% ipython --no-banner

In [1]: import numpy as np

In [2]: from numpy import linalg as LA

In [3]: np.set_printoptions(precision=2, suppress=True, linewidth=100)

In [4]: rd = lambda a: np.round(a, 2) + 0

In [5]: X = np.load("sample9.npy")

In [6]: X
Out[6]: 
array([[7, 9, 7, 9, 7, 9],
       [9, 9, 9, 9, 9, 9],
       [7, 7, 7, 7, 7, 7],
       [7, 9, 7, 9, 7, 9],
       [9, 9, 9, 9, 9, 9],
       [7, 7, 7, 7, 7, 7]])

In [7]: U, s, VT = LA.svd(X)

In [8]: rd(s)
Out[8]: array([48.29,  2.83,  0.  ,  0.  ,  0.  ,  0.  ])

In [9]: A2 = U[:, :2] @ np.diag(s[:2]) @ VT[:2]

In [10]: rd(LA.norm(X - A2) / LA.norm(X))
Out[10]: np.float64(0.0)

In [11]: rd(np.abs(X - A2).max())
Out[11]: np.float64(0.0)

In [12]: A2 = X / LA.norm(X, axis=1, keepdims=True)

In [13]: gram = A2 @ A2.T

In [14]: rd(LA.norm(A2, axis=1))
Out[14]: array([1., 1., 1., 1., 1., 1.])

In [15]: np.argwhere(np.triu(np.abs(gram) > 0.95, 1))
Out[15]: 
array([[0, 1],
       [0, 2],
       [0, 3],
       [0, 4],
       [0, 5],
       [1, 2],
       [1, 3],
       [1, 4],
       [1, 5],
       [2, 3],
       [2, 4],
       [2, 5],
       [3, 4],
       [3, 5],
       [4, 5]])

In [16]: (gram - 2 * np.eye(6)).round(6).argmax(axis=1)
Out[16]: array([3, 2, 1, 0, 1, 1])

In [17]: theta = np.radians(72)

In [18]: R = np.eye(6)

In [19]: R[0, 0] = R[2, 2] = np.cos(theta)

In [20]: R[0, 2], R[2, 0] = -np.sin(theta), np.sin(theta)

In [21]: rd(R)
Out[21]: 
array([[ 0.31,  0.  , -0.95,  0.  ,  0.  ,  0.  ],
       [ 0.  ,  1.  ,  0.  ,  0.  ,  0.  ,  0.  ],
       [ 0.95,  0.  ,  0.31,  0.  ,  0.  ,  0.  ],
       [ 0.  ,  0.  ,  0.  ,  1.  ,  0.  ,  0.  ],
       [ 0.  ,  0.  ,  0.  ,  0.  ,  1.  ,  0.  ],
       [ 0.  ,  0.  ,  0.  ,  0.  ,  0.  ,  1.  ]])

In [22]: A2 = X @ R.T

In [23]: np.allclose(X @ X.T, A2 @ A2.T)
Out[23]: True

In [24]: rd(np.abs(A2 - X).max(axis=0))
Out[24]: array([14.78,  0.  ,  2.34,  0.  ,  0.  ,  0.  ])

In [25]: np.allclose(LA.norm(X, axis=1), LA.norm(A2, axis=1))
Out[25]: True

In [26]: rd(A2)
Out[26]: 
array([[-4.49,  9.  ,  8.82,  9.  ,  7.  ,  9.  ],
       [-5.78,  9.  , 11.34,  9.  ,  9.  ,  9.  ],
       [-4.49,  7.  ,  8.82,  7.  ,  7.  ,  7.  ],
       [-4.49,  9.  ,  8.82,  9.  ,  7.  ,  9.  ],
       [-5.78,  9.  , 11.34,  9.  ,  9.  ,  9.  ],
       [-4.49,  7.  ,  8.82,  7.  ,  7.  ,  7.  ]])

In [27]: rd(LA.svd(X, compute_uv=False)), rd(LA.svd(A2, compute_uv=False))
Out[27]: 
(array([48.29,  2.83,  0.  ,  0.  ,  0.  ,  0.  ]),
 array([48.29,  2.83,  0.  ,  0.  ,  0.  ,  0.  ]))

In [28]: U, s, VT = LA.svd(X)

In [29]: vecs = VT[:(s > 1e-8).sum()]

In [30]: rng = np.random.default_rng(61465)

In [31]: vec = X[3] + -2 * X[0] + rng.integers(2) * np.eye(6)[4]

In [32]: vec
Out[32]: array([-7., -9., -7., -9., -7., -9.])

In [33]: rd(vecs.T @ vecs)
Out[33]: 
array([[0.33, 0.  , 0.33, 0.  , 0.33, 0.  ],
       [0.  , 0.33, 0.  , 0.33, 0.  , 0.33],
       [0.33, 0.  , 0.33, 0.  , 0.33, 0.  ],
       [0.  , 0.33, 0.  , 0.33, 0.  , 0.33],
       [0.33, 0.  , 0.33, 0.  , 0.33, 0.  ],
       [0.  , 0.33, 0.  , 0.33, 0.  , 0.33]])

In [34]: A2 = np.array([[-3, 2, 3, -2, 2, -2], [3, -1, -1, 3, -1, -2], [1, -1, -3, 0, 1, -1]])

In [35]: feats = A2.T @ A2

In [36]: feats
Out[36]: 
array([[ 19, -10, -15,  15,  -8,  -1],
       [-10,   6,  10,  -7,   4,  -1],
       [-15,  10,  19,  -9,   4,  -1],
       [ 15,  -7,  -9,  13,  -7,  -2],
       [ -8,   4,   4,  -7,   6,  -3],
       [ -1,  -1,  -1,  -2,  -3,   9]])

In [37]: # equal to its transpose

In [38]: LA.cond(feats) > 100
Out[38]: np.True_

In [39]: np.argsort(-LA.norm(feats, axis=0).round(6), kind="stable")[:3]
Out[39]: array([0, 2, 3])

In [40]: [round(float(x), 2) for x in LA.svd(feats, compute_uv=False)[:3]]
Out[40]: [52.23, 10.96, 8.81]

In [41]: np.allclose(feats[:-1].T @ LA.lstsq(feats[:-1].T, feats[-1])[0], feats[-1])
Out[41]: True

In [42]: np.abs(np.diag(LA.qr(feats)[1])) > 1e-9
Out[42]: array([ True,  True,  True, False, False, False])

In [43]: gram = feats.T @ feats

In [44]: LA.matrix_rank(gram)
Out[44]: np.int64(3)

In [45]: np.allclose(gram, gram.T)
Out[45]: True
